In [1]: import numpy as np

In [2]: import numpy.linalg as la

In [3]: np.set_printoptions(suppress=True, linewidth=140)

In [4]: mat = np.load("data.npy")

In [5]: print(mat)
[[  0   0   0   0   0   0]
 [  0   1   5   1  -5  -1]
 [  0   5  25   5 -25  -5]
 [  0   1   5   1  -5  -1]
 [  0  -5 -25  -5  25   5]
 [  0  -1  -5  -1   5   1]]

In [6]: round(float(la.det(mat)), 3)
Out[6]: 0.0

In [7]: T = np.stack([mat, 5 * mat, mat[::-1]])

In [8]: (T @ mat.T).shape
Out[8]: (3, 6, 6)

In [9]: vals, vecs = la.eigh(mat)

In [10]: np.round(vecs.T @ mat @ vecs, 3) + 0
Out[10]: 
array([[ 0.,  0.,  0.,  0.,  0.,  0.],
       [ 0.,  0.,  0.,  0.,  0.,  0.],
       [ 0.,  0.,  0.,  0.,  0.,  0.],
       [ 0.,  0.,  0.,  0.,  0.,  0.],
       [ 0.,  0.,  0.,  0.,  0.,  0.],
       [ 0.,  0.,  0.,  0.,  0., 53.]])

In [11]: np.unique(vals.round(6) + 0, return_counts=True)[1]
Out[11]: array([5, 1])

In [12]: np.round(vecs @ np.diag(vals) @ vecs.T, 3)
Out[12]: 
array([[  0.,   0.,   0.,   0.,   0.,   0.],
       [  0.,   1.,   5.,   1.,  -5.,  -1.],
       [  0.,   5.,  25.,   5., -25.,  -5.],
       [  0.,   1.,   5.,   1.,  -5.,  -1.],
       [  0.,  -5., -25.,  -5.,  25.,   5.],
       [  0.,  -1.,  -5.,  -1.,   5.,   1.]])

In [13]: (vals > 1e-8).sum(), (vals < -1e-8).sum()
Out[13]: (np.int64(1), np.int64(0))

In [14]: np.round(la.eigvalsh(mat + -3 * np.eye(6)), 3)
Out[14]: array([-3., -3., -3., -3., -3., 50.])

In [15]: np.abs(vecs[:, -1]).round(6).argmax()
Out[15]: np.int64(2)

In [16]: round(vals.sum(), 3), np.trace(mat)
Out[16]: (np.float64(53.0), np.int64(53))

In [17]: np.round(vecs.T @ vecs, 3) + 0
Out[17]: 
array([[1., 0., 0., 0., 0., 0.],
       [0., 1., 0., 0., 0., 0.],
       [0., 0., 1., 0., 0., 0.],
       [0., 0., 0., 1., 0., 0.],
       [0., 0., 0., 0., 1., 0.],
       [0., 0., 0., 0., 0., 1.]])

In [18]: left, sigma, VT = la.svd(mat)

In [19]: vecs = VT[:(sigma > 1e-8).sum()]

In [20]: rng = np.random.default_rng(36)

In [21]: x = mat[5] + 3 * mat[0] + rng.integers(2) * np.eye(6)[4]

In [22]: x
Out[22]: array([ 0., -1., -5., -1.,  5.,  1.])

In [23]: np.allclose(vecs.T @ vecs @ x, x)
Out[23]: True

In [24]: la.matrix_power(mat, 3)
Out[24]: 
array([[     0,      0,      0,      0,      0,      0],
       [     0,   2809,  14045,   2809, -14045,  -2809],
       [     0,  14045,  70225,  14045, -70225, -14045],
       [     0,   2809,  14045,   2809, -14045,  -2809],
       [     0, -14045, -70225, -14045,  70225,  14045],
       [     0,  -2809, -14045,  -2809,  14045,   2809]])

In [25]: mat @ mat
Out[25]: 
array([[    0,     0,     0,     0,     0,     0],
       [    0,    53,   265,    53,  -265,   -53],
       [    0,   265,  1325,   265, -1325,  -265],
       [    0,    53,   265,    53,  -265,   -53],
       [    0,  -265, -1325,  -265,  1325,   265],
       [    0,   -53,  -265,   -53,   265,    53]])

In [26]: m1 = np.load("dump.npy")

In [27]: m1
Out[27]: 
array([[ 10.,   1.,  -1.,  -7.],
       [ 10.,  -9., -10.,  -6.],
       [-10.,  19.,  19.,   5.],
       [ 10., -17., -10.,   2.]])

In [28]: np.einsum("ii->", m1)
Out[28]: np.float64(22.0)

In [29]: round(la.det(2 * m1), 3), round(float(la.det(m1)), 3)
Out[29]: (np.float64(0.0), 0.0)

In [30]: left, sigma, VT = la.svd(m1)

In [31]: sigma.round(3) + 0
Out[31]: array([40.111, 12.642,  6.27 ,  0.   ])

In [32]: M2 = left[:, :3] @ np.diag(sigma[:3]) @ VT[:3]

In [33]: la.matrix_rank(M2)
Out[33]: np.int64(3)

In [34]: M2.round(3)
Out[34]: 
array([[ 10.,   1.,  -1.,  -7.],
       [ 10.,  -9., -10.,  -6.],
       [-10.,  19.,  19.,   5.],
       [ 10., -17., -10.,   2.]])

In [35]: rk = la.matrix_rank(m1)

In [36]: rk
Out[36]: np.int64(3)

In [37]: N = la.svd(m1)[2][rk:].T

In [38]: print([int(la.matrix_rank(m1[:i])) for i in range(1, len(m1) + 1)])
[1, 2, 2, 3]

In [39]: print(np.allclose(m1 @ N, 0))
True

In [40]: print(np.round(N @ N.T, 3))
[[ 0.077  0.154 -0.154  0.154]
 [ 0.154  0.308 -0.308  0.308]
 [-0.154 -0.308  0.308 -0.308]
 [ 0.154  0.308 -0.308  0.308]]

In [41]: np.round(N[:, 0] / N[np.abs(N[:, 0]).round(6).argmax(), 0], 3)
Out[41]: array([ 0.5,  1. , -1. ,  1. ])

In [42]: la.matrix_rank(m1.T @ m1), la.matrix_rank(m1 @ m1.T)
Out[42]: (np.int64(3), np.int64(3))

In [43]: np.round(m1 @ la.pinv(m1) @ m1, 3)
Out[43]: 
array([[ 10.,   1.,  -1.,  -7.],
       [ 10.,  -9., -10.,  -6.],
       [-10.,  19.,  19.,   5.],
       [ 10., -17., -10.,   2.]])

In [44]: arr = np.array([[1, -3, 9, -27],
    ...:     [1, -2, 4, -8],
    ...:     [1, -1, 1, -1],
    ...:     [1, 0, 0, 0],
    ...:     [1, 1, 1, 1],
    ...:     [1, 2, 4, 8],
    ...:     [1, 3, 9, 27],
    ...:     [1, 4, 16, 64],
    ...:     [1, 5, 25, 125],
    ...:     [1, 6, 36, 216]])

In [45]: print(round(np.log10(la.cond(arr))))
2

In [46]: np.argsort(-la.norm(arr, axis=0).round(6), kind="stable")[:3]
Out[46]: array([3, 2, 1])

In [47]: proj = arr @ la.solve(arr.T @ arr, arr.T)

In [48]: print(la.matrix_rank(np.eye(10) - proj))
6

In [49]: np.trace(proj)
Out[49]: np.float64(4.0)

In [50]: M = np.array([[-1, -2, 0, 1, 2, -2, 2, -1],
    ...:     [-1, 5, 2, 0, -2, 0, -2, 0],
    ...:     [1, 1, -5, -2, -2, 2, -1, 0],
    ...:     [-1, 1, -1, -1, -2, 1, 1, -2],
    ...:     [2, -2, 1, 0, 2, 0, -2, -2],
    ...:     [2, -1, -1, 0, -1, 5, 2, 2],
    ...:     [1, 1, -1, 2, -2, 1, -2, 1],
    ...:     [1, 0, -2, 1, 1, 2, 0, 4]])

In [51]: M
Out[51]: 
array([[-1, -2,  0,  1,  2, -2,  2, -1],
       [-1,  5,  2,  0, -2,  0, -2,  0],
       [ 1,  1, -5, -2, -2,  2, -1,  0],
       [-1,  1, -1, -1, -2,  1,  1, -2],
       [ 2, -2,  1,  0,  2,  0, -2, -2],
       [ 2, -1, -1,  0, -1,  5,  2,  2],
       [ 1,  1, -1,  2, -2,  1, -2,  1],
       [ 1,  0, -2,  1,  1,  2,  0,  4]])

In [52]: x = np.array([3, 1, 0, 1, 2, 3, 2, 0])

In [53]: print(la.norm(M @ x) <= la.norm(M, 2) * la.norm(x) + 1e-9)
True

In [54]: M @ np.ones(8)
Out[54]: array([-1.,  2., -6., -4., -1.,  8.,  1.,  7.])

In [55]: M * x
Out[55]: 
array([[-3, -2,  0,  1,  4, -6,  4,  0],
       [-3,  5,  0,  0, -4,  0, -4,  0],
       [ 3,  1,  0, -2, -4,  6, -2,  0],
       [-3,  1,  0, -1, -4,  3,  2,  0],
       [ 6, -2,  0,  0,  4,  0, -4,  0],
       [ 6, -1,  0,  0, -2, 15,  4,  0],
       [ 3,  1,  0,  2, -4,  3, -4,  0],
       [ 3,  0,  0,  1,  2,  6,  0,  0]])
